In [1]: import numpy as np

In [2]: np.set_printoptions(suppress=True, linewidth=100)

In [3]: u = np.array([3, 0, 3, 2, 2, 3, 0, 1, 2, 3, 2, 0, 1, 0]) + 0.5

In [4]: m1 = np.outer(u, u) / (u @ u)

In [5]: m1.round(1) + 0
Out[5]: 
array([[0.2, 0. , 0.2, 0.1, 0.1, 0.2, 0. , 0.1, 0.1, 0.2, 0.1, 0. , 0.1, 0. ],
       [0. , 0. , 0. , 0. , 0. , 0. , 0. , 0. , 0. , 0. , 0. , 0. , 0. , 0. ],
       [0.2, 0. , 0.2, 0.1, 0.1, 0.2, 0. , 0.1, 0.1, 0.2, 0.1, 0. , 0.1, 0. ],
       [0.1, 0. , 0.1, 0.1, 0.1, 0.1, 0. , 0. , 0.1, 0.1, 0.1, 0. , 0. , 0. ],
       [0.1, 0. , 0.1, 0.1, 0.1, 0.1, 0. , 0. , 0.1, 0.1, 0.1, 0. , 0. , 0. ],
       [0.2, 0. , 0.2, 0.1, 0.1, 0.2, 0. , 0.1, 0.1, 0.2, 0.1, 0. , 0.1, 0. ],
       [0. , 0. , 0. , 0. , 0. , 0. , 0. , 0. , 0. , 0. , 0. , 0. , 0. , 0. ],
       [0.1, 0. , 0.1, 0. , 0. , 0.1, 0. , 0. , 0. , 0.1, 0. , 0. , 0. , 0. ],
       [0.1, 0. , 0.1, 0.1, 0.1, 0.1, 0. , 0. , 0.1, 0.1, 0.1, 0. , 0. , 0. ],
       [0.2, 0. , 0.2, 0.1, 0.1, 0.2, 0. , 0.1, 0.1, 0.2, 0.1, 0. , 0.1, 0. ],
       [0.1, 0. , 0.1, 0.1, 0.1, 0.1, 0. , 0. , 0.1, 0.1, 0.1, 0. , 0. , 0. ],
       [0. , 0. , 0. , 0. , 0. , 0. , 0. , 0. , 0. , 0. , 0. , 0. , 0. , 0. ],
       [0.1, 0. , 0.1, 0. , 0. , 0.1, 0. , 0. , 0. , 0.1, 0. , 0. , 0. , 0. ],
       [0. , 0. , 0. , 0. , 0. , 0. , 0. , 0. , 0. , 0. , 0. , 0. , 0. , 0. ]])

In [6]: np.abs(np.diag(np.linalg.qr(m1)[1])) > 1e-9
Out[6]: 
array([ True, False, False, False, False, False, False, False, False, False, False, False, False,
       False])

In [7]: feats = np.loadtxt("run0.csv", delimiter=",")

In [8]: feats
Out[8]: 
array([[ -6.5,  -6. ,   3.8,   4.4,   4.4,   3.7],
       [  6.1,   5.4,  -3.4,  -4. ,  -4. ,  -3.2],
       [ 12.5,  10.9,  -7.2,  -8.3,  -8.4,  -7. ],
       [  7. ,   6.3,  -3.8,  -4.5,  -4.6,  -4. ],
       [ -7.2,  -6.4,   3.9,   4.8,   4.6,   4.1],
       [  4.5,   4.2,  -2.7,  -3.3,  -3.1,  -2.7],
       [  6.7,   5.9,  -3.8,  -4.5,  -4.5,  -3.9],
       [  7.5,   6.9,  -4.1,  -5.1,  -5.3,  -4.4],
       [ -8.9,  -7.7,   4.7,   5.8,   5.7,   4.9],
       [ 18.9,  16.7, -10.5, -12.6, -12.5, -10.5],
       [ 13.4,  12. ,  -7.4,  -9. ,  -8.9,  -7.5],
       [ -3.5,  -3.1,   1.9,   2.2,   2.2,   2. ],
       [ -5.7,  -5.1,   3.3,   3.7,   4.1,   3. ],
       [  6.5,   5.7,  -3.8,  -4.1,  -4.5,  -3.5],
       [ 10.9,   9.5,  -6.1,  -7.4,  -7.4,  -6. ],
       [  7.1,   6.4,  -3.9,  -4.7,  -4.5,  -4. ],
       [-12.2, -10.8,   6.8,   8.1,   8. ,   6.8],
       [-10.4,  -9.3,   5.9,   7. ,   6.9,   5.9],
       [ 15.3,  13.6,  -8.5, -10.2, -10.1,  -8.5],
       [  2. ,   1.9,  -1.2,  -1.3,  -1.2,  -1. ],
       [ 12. ,  10.5,  -6.8,  -7.9,  -8. ,  -6.7],
       [ -0.7,  -0.7,   0.2,   0.4,   0.4,   0.5],
       [  4.1,   3.7,  -2.1,  -2.7,  -2.6,  -2.2]])

In [9]: Uu, sigma, Vh = np.linalg.svd(feats)

In [10]: sigma.round(1)
Out[10]: array([80.9,  0.8,  0.5,  0.5,  0.4,  0.4])

In [11]: B = Uu[:, :1] @ np.diag(sigma[:1]) @ Vh[:1]

In [12]: np.linalg.matrix_rank(feats, rtol=0.05)
Out[12]: np.int64(1)

In [13]: np.round(np.linalg.norm(feats - B) / np.linalg.norm(feats), 1)
Out[13]: np.float64(0.0)
